>>> import numpy as np
>>> np.set_printoptions(precision=1, suppress=True, linewidth=120, sign=" ")
>>> arr = np.array([[1.9, -14.8, -8.8, 4.9],
...     [3.2, -13.8, -9.4, 6.9],
...     [2.4, -15.8, -7.8, 5.6],
...     [2.9, -16.2, -9.5, 6.2],
...     [4.2, -14.5, -8.3, 6.2],
...     [1.6, -15.8, -9.3, 5.9],
...     [3.5, -15.0, -10.5, 7.2],
...     [1.7, -17.4, -9.1, 6.2],
...     [2.3, -14.7, -12.0, 4.9],
...     [4.1, -16.2, -10.6, 5.8],
...     [2.4, -14.2, -8.7, 5.7],
...     [2.8, -14.0, -9.9, 7.1],
...     [1.9, -15.1, -8.2, 5.0]])
>>> Ac = (arr - arr.mean(axis=0)) / arr.std(axis=0)
>>> np.argwhere(np.abs(Ac) > 2)
array([[ 7,  1],
       [ 8,  2]])
>>> Ac.std(axis=0)
array([ 1.,  1.,  1.,  1.])
>>> b = np.linalg.lstsq(np.delete(Ac, 0, axis=1), Ac[:, 0])[0]
>>> b
array([ 0.2, -0.2,  0.4])
>>> np.abs(b).argmax()
np.int64(2)
>>> round(1 - np.var(Ac[:, 0] - np.delete(Ac, 0, axis=1) @ b), 1)
np.float64(0.3)
>>> d = np.linalg.norm(arr[:, None] - arr[None], axis=-1)
>>> d.mean(axis=1).argmax()
np.int64(8)
>>> d[:5, :5]
array([[ 0. ,  2.7,  1.7,  2.3,  2.7],
       [ 2.7,  0. ,  3. ,  2.5,  1.8],
       [ 1.7,  3. ,  0. ,  1.9,  2.4],
       [ 2.3,  2.5,  1.9,  0. ,  2.5],
       [ 2.7,  1.8,  2.4,  2.5,  0. ]])
>>> d.shape
(13, 13)
>>> np.linalg.norm(arr - arr.mean(axis=0), axis=1)
array([ 1.5,  1.8,  1.8,  1.1,  2. ,  1.2,  1.9,  2.4,  2.9,  2.1,  1.3,  1.7,  1.7])
>>> np.flatnonzero(d[12] < d.mean() / 2)
array([  0,   2,  12])
>>> np.linalg.norm(arr, axis=1)
array([ 18. ,  18.3,  18.6,  20. ,  18.3,  19.3,  20. ,  20.7,  19.7,  20.6,  17.8,  18.8,  18. ])
>>> np.unravel_index(d.round(6).argmax(), d.shape)
(np.int64(2), np.int64(8))
>>> d[12].round(6).argsort(kind="stable")[:4]
array([ 12,   0,   2,  10])
>>> np.argsort(-np.linalg.norm(arr, axis=0).round(6), kind="stable")[:3]
array([ 1,  2,  3])
>>> round(np.log10(np.linalg.cond(arr)))
2
>>> [round(float(x), 1) for x in np.linalg.svd(arr, compute_uv=False)[:3]]
[68.7, 4.2, 3.3]
>>> f, g = arr[9], arr[6]
>>> round(float(f @ f), 1)
425.2
>>> round(f @ g, 1)
np.float64(410.4)
>>> p = (f @ g) / (f @ f) * f
>>> np.round((g - p) @ f, 1)
np.float64(-0.0)
>>> p
array([  4. , -15.6, -10.2,   5.6])
>>> g - p
array([-0.5,  0.6, -0.3,  1.6])
>>> left, sv, Vh = np.linalg.svd(arr, full_matrices=False)
>>> np.abs(left[:, 0]).round(6).argmax()
np.int64(7)
>>> np.round(left.T @ arr @ Vh.T, 1) + 0
array([[ 68.7,   0. ,   0. ,   0. ],
       [  0. ,   4.2,   0. ,   0. ],
       [  0. ,   0. ,   3.3,   0. ],
       [  0. ,   0. ,   0. ,   2.1]])
>>> np.cumsum(sv ** 2) / np.sum(sv ** 2)
array([ 1.,  1.,  1.,  1.])
>>> np.round(sv / sv[0], 1) + 0
array([ 1. ,  0.1,  0. ,  0. ])
>>> np.round(Vh @ Vh.T, 1) + 0
array([[ 1.,  0.,  0.,  0.],
       [ 0.,  1.,  0.,  0.],
       [ 0.,  0.,  1.,  0.],
       [ 0.,  0.,  0.,  1.]])
>>> sv
array([ 68.7,   4.2,   3.3,   2.1])
>>> (sv > 1e-8).sum()
np.int64(4)
>>> left.shape, sv.shape, Vh.shape
((13, 4), (4,), (4, 4))
>>> cent = np.sign(np.array([[1, 1, 2], [0, 2, 3], [0, 1, 0]]))
>>> out = (np.tril(cent, -1) + np.eye(3)) @ (np.triu(cent, 1) + np.eye(3))
>>> evals = np.array([-1, -2, -2])
>>> E = np.rint(out * evals @ np.linalg.inv(out)) + 0
>>> E
array([[-1., -1.,  0.],
       [ 0., -2.,  0.],
       [ 0.,  0., -2.]])
>>> rng = np.random.default_rng(31052)
>>> idx = rng.permutation(3)
>>> idx
array([ 0,  2,  1])
>>> out = E[idx][:, idx]
>>> round(float(np.linalg.det(out)), 1), np.round(np.linalg.det(E[idx]), 1)
(-4.0, np.float64(4.0))
>>> np.diag(out)
array([-1., -2., -2.])
>>> np.allclose(out, E)
False
>>> out
array([[-1.,  0., -1.],
       [ 0., -2.,  0.],
       [ 0.,  0., -2.]])
>>> np.trace(out)
np.float64(-5.0)
>>> def softmax(z):
...     e = np.exp(z - z.max(axis=-1, keepdims=True))
...     return e / e.sum(axis=-1, keepdims=True)
... 
>>> softmax(E).sum(axis=1)
array([ 1.,  1.,  1.])
>>> S = E @ E.T / np.sqrt(3)
>>> softmax(S).round(6).argmax(axis=1)
array([ 0,  1,  2])
>>> softmax(S)
array([[ 0.4,  0.4,  0.1],
       [ 0.2,  0.7,  0.1],
       [ 0.1,  0.1,  0.8]])
>>> softmax(S + np.triu(np.full(S.shape, -np.inf), 1))
array([[ 1. ,  0. ,  0. ],
       [ 0.2,  0.8,  0. ],
       [ 0.1,  0.1,  0.8]])
